% python3 -q
>>> import numpy as np
>>> np.set_printoptions(suppress=True, linewidth=120)
>>> arr = np.load("run13.npy")
>>> arr.round(1) + 0
array([[-0.6,  0. , -0.3, -0.1,  0.4,  0.5],
       [ 0.4, -0.5, -0.6,  0.2, -0.1,  0.3],
       [-0.1,  0.4, -0.2,  0.6, -0.4,  0.1],
       [ 0.5,  0. ,  0.3, -0.2,  0. ,  0.1],
       [ 0. ,  0.1,  0. , -0.5, -0.5,  0.6],
       [ 0.3,  0.6, -0.5, -0.4,  0.2, -0.3],
       [ 0. , -0.4, -0.3, -0.3,  0.1, -0.2],
       [-0.3, -0.2, -0.2, -0.2, -0.6, -0.4],
       [ 0.1,  0.2, -0.3,  0.2,  0.1, -0.1]])
>>> th = np.radians(72)
>>> Rm = np.eye(6)
>>> Rm[1, 1] = Rm[4, 4] = np.cos(th)
>>> Rm[1, 4], Rm[4, 1] = -np.sin(th), np.sin(th)
>>> Rm.round(1)
array([[ 1. ,  0. ,  0. ,  0. ,  0. ,  0. ],
       [ 0. ,  0.3,  0. ,  0. , -1. ,  0. ],
       [ 0. ,  0. ,  1. ,  0. ,  0. ,  0. ],
       [ 0. ,  0. ,  0. ,  1. ,  0. ,  0. ],
       [ 0. ,  1. ,  0. ,  0. ,  0.3,  0. ],
       [ 0. ,  0. ,  0. ,  0. ,  0. ,  1. ]])
>>> Y = arr @ Rm.T
>>> Y.round(1) + 0
array([[-0.6, -0.3, -0.3, -0.1,  0.1,  0.5],
       [ 0.4, -0.1, -0.6,  0.2, -0.5,  0.3],
       [-0.1,  0.5, -0.2,  0.6,  0.2,  0.1],
       [ 0.5,  0. ,  0.3, -0.2,  0. ,  0.1],
       [ 0. ,  0.5,  0. , -0.5,  0. ,  0.6],
       [ 0.3,  0. , -0.5, -0.4,  0.6, -0.3],
       [ 0. , -0.2, -0.3, -0.3, -0.4, -0.2],
       [-0.3,  0.5, -0.2, -0.2, -0.4, -0.4],
       [ 0.1,  0. , -0.3,  0.2,  0.2, -0.1]])
>>> print(np.round(np.linalg.det(Rm), 1), round(float(np.trace(Rm)), 1))
1.0 4.6
>>> np.allclose(np.linalg.norm(arr, axis=1), np.linalg.norm(Y, axis=1))
True
>>> Uu, sv = np.linalg.svd(arr)
Traceback (most recent call last):
  File "<python-input-13>", line 1, in <module>
    Uu, sv = np.linalg.svd(arr)
    ^^^^^^
ValueError: too many values to unpack (expected 2)
>>> Uu, sv, Vh = np.linalg.svd(arr, full_matrices=False)
>>> round(np.sqrt((sv ** 2).sum()), 1), np.round(np.linalg.norm(arr), 1)
(np.float64(2.4), np.float64(2.4))
>>> np.allclose(Uu * sv @ Vh, arr)
True
>>> Uu.shape, sv.shape, Vh.shape
((9, 6), (6,), (6, 6))
>>> np.round(Uu.T @ arr @ Vh.T, 1) + 0
array([[1., 0., 0., 0., 0., 0.],
       [0., 1., 0., 0., 0., 0.],
       [0., 0., 1., 0., 0., 0.],
       [0., 0., 0., 1., 0., 0.],
       [0., 0., 0., 0., 1., 0.],
       [0., 0., 0., 0., 0., 1.]])
>>> print(np.round(np.linalg.pinv(arr), 1) + 0)
[[-0.6  0.4 -0.1  0.5  0.   0.3  0.  -0.3  0.1]
 [ 0.  -0.5  0.4  0.   0.1  0.6 -0.4 -0.2  0.2]
 [-0.3 -0.6 -0.2  0.3  0.  -0.5 -0.3 -0.2 -0.3]
 [-0.1  0.2  0.6 -0.2 -0.5 -0.4 -0.3 -0.2  0.2]
 [ 0.4 -0.1 -0.4  0.  -0.5  0.2  0.1 -0.6  0.1]
 [ 0.5  0.3  0.1  0.1  0.6 -0.3 -0.2 -0.4 -0.1]]
>>> print(np.round(np.linalg.svd(arr, compute_uv=False), 1))
[1. 1. 1. 1. 1. 1.]
>>> P = arr @ np.linalg.solve(arr.T @ arr, arr.T)
>>> np.round(P @ arr[:, 0], 1) + 0
array([-0.6,  0.4, -0.1,  0.5,  0. ,  0.3,  0. , -0.3,  0.1])
>>> np.allclose(P @ P, P)
True
>>> np.linalg.matrix_rank(np.eye(9) - P)
np.int64(3)
>>> print(P.round(1) + 0)
[[ 0.8  0.  -0.1 -0.3  0.1  0.   0.1 -0.2  0. ]
 [ 0.   0.9  0.1  0.1  0.1 -0.1  0.2 -0.1  0.2]
 [-0.1  0.1  0.7 -0.2  0.   0.  -0.3  0.1  0.2]
 [-0.3  0.1 -0.2  0.4  0.2  0.  -0.1 -0.2 -0.1]
 [ 0.1  0.1  0.   0.2  0.9  0.1 -0.1  0.1 -0.2]
 [ 0.  -0.1  0.   0.   0.1  0.9  0.1  0.   0.2]
 [ 0.1  0.2 -0.3 -0.1 -0.1  0.1  0.4  0.2  0. ]
 [-0.2 -0.1  0.1 -0.2  0.1  0.   0.2  0.8 -0.1]
 [ 0.   0.2  0.2 -0.1 -0.2  0.2  0.  -0.1  0.2]]
>>> np.round(np.linalg.eigvalsh(P), 1) + 0
array([0., 0., 0., 1., 1., 1., 1., 1., 1.])
